% ipython --no-banner

In [1]: import numpy as np

In [2]: import numpy.linalg as la

In [3]: np.set_printoptions(precision=3, suppress=True, linewidth=100, floatmode="fixed")

In [4]: feats = np.load("dump.npy")

In [5]: print(feats)
[[ 0  0  0  0  0 -1  0  0  0  0  1  0 -2]
 [ 0  0  0 -1  0  0  0 -1  0  1  0  0  0]
 [ 0  0  0  3  0 -1  0  2  0  0  0  0  0]
 [-2 -1  0  0  0  0  3  0  0  0  0  0  0]
 [ 0  0  0  0  0  0  0  0  0 -2  0  0  0]
 [ 0  0  0  0  0  0  0  0  2  0  0  3  0]
 [ 0 -1 -2  0  0  0  0  2  0  0  1 -3  0]
 [-3  0  0  0  0 -1  0  0  0  0 -2 -3  0]
 [-3  0  0  0  0  0  0  0 -3 -3  0  0 -3]
 [-1  0  0 -3  0  2  0  0 -2 -2  0  0  0]
 [ 0 -3  0  0 -1  0  0 -3  0  0  0  1 -2]]

In [6]: B = feats / np.sqrt((feats ** 2).mean(axis=1, keepdims=True))

In [7]: print(la.matrix_rank(B) == la.matrix_rank(feats))
True

In [8]: print(B[6])
[ 0.000 -0.827 -1.654  0.000  0.000  0.000  0.000  1.654  0.000  0.000  0.827 -2.482  0.000]

In [9]: m1 = np.load("w.npy")

In [10]: print(m1)
[[ 3  3  3  3  3  3  3  3  3  3  3  3  3  3  3  3]
 [ 3  6  6  6  6  6  6  6  6  6  6  6  6  6  6  6]
 [ 3  6  9  9  9  9  9  9  9  9  9  9  9  9  9  9]
 [ 3  6  9 12 12 12 12 12 12 12 12 12 12 12 12 12]
 [ 3  6  9 12 15 15 15 15 15 15 15 15 15 15 15 15]
 [ 3  6  9 12 15 18 18 18 18 18 18 18 18 18 18 18]
 [ 3  6  9 12 15 18 21 21 21 21 21 21 21 21 21 21]
 [ 3  6  9 12 15 18 21 24 24 24 24 24 24 24 24 24]
 [ 3  6  9 12 15 18 21 24 27 27 27 27 27 27 27 27]
 [ 3  6  9 12 15 18 21 24 27 30 30 30 30 30 30 30]
 [ 3  6  9 12 15 18 21 24 27 30 33 33 33 33 33 33]
 [ 3  6  9 12 15 18 21 24 27 30 33 36 36 36 36 36]
 [ 3  6  9 12 15 18 21 24 27 30 33 36 39 39 39 39]
 [ 3  6  9 12 15 18 21 24 27 30 33 36 39 42 42 42]
 [ 3  6  9 12 15 18 21 24 27 30 33 36 39 42 45 45]
 [ 3  6  9 12 15 18 21 24 27 30 33 36 39 42 45 48]]

In [11]: q, R = la.qr(m1)

In [12]: print(np.allclose(R.T @ R, m1.T @ m1))
True

In [13]: print(np.trace(q @ q.T))
16.0

In [14]: print(abs(R[0, 0]), round(la.norm(m1[:, 0]), 3))
12.0 12.0

In [15]: data = np.loadtxt("arr.csv", delimiter=",")

In [16]: print(data)
[[ -2.000  -1.000   0.000   1.000  -2.000   2.000   4.000  -3.000]
 [ -1.000   2.000  -5.000   5.000  -5.000   1.000   2.000  -3.000]
 [ -1.000   0.000  -3.000  -1.000   0.000   3.000   6.000   4.000]
 [ -4.000   3.000   2.000  -3.000   4.000  -5.000 -10.000  -5.000]
 [  4.000   5.000  -1.000   4.000  -3.000   5.000  10.000   1.000]
 [ -5.000  -2.000   1.000   0.000   5.000  -5.000 -10.000  -1.000]
 [  3.000   4.000  -3.000  -2.000  -4.000   5.000  10.000   5.000]
 [  1.000  -2.000   1.000  -5.000   2.000   4.000   8.000   2.000]
 [ -4.000   3.000   1.000   4.000  -4.000   1.000   2.000  -2.000]]

In [17]: rank = la.matrix_rank(data)

In [18]: print(rank)
7

In [19]: N = la.svd(data)[2][rank:].T

In [20]: print(np.round(N[:, 0] / N[np.abs(N[:, 0]).round(6).argmax(), 0], 3) + 0)
[ 0.000  0.000  0.000  0.000  0.000  1.000 -0.500  0.000]

In [21]: print(np.round(N @ N.T, 3) + 0)
[[ 0.000  0.000  0.000  0.000  0.000  0.000  0.000  0.000]
 [ 0.000  0.000  0.000  0.000  0.000  0.000  0.000  0.000]
 [ 0.000  0.000  0.000  0.000  0.000  0.000  0.000  0.000]
 [ 0.000  0.000  0.000  0.000  0.000  0.000  0.000  0.000]
 [ 0.000  0.000  0.000  0.000  0.000  0.000  0.000  0.000]
 [ 0.000  0.000  0.000  0.000  0.000  0.800 -0.400  0.000]
 [ 0.000  0.000  0.000  0.000  0.000 -0.400  0.200  0.000]
 [ 0.000  0.000  0.000  0.000  0.000  0.000  0.000  0.000]]

In [22]: print(np.allclose(data @ N, 0))
True

In [23]: print(N.shape)
(8, 1)

In [24]: print([int(la.matrix_rank(data[:i])) for i in range(1, len(data) + 1)])
[1, 2, 3, 4, 5, 6, 7, 7, 7]
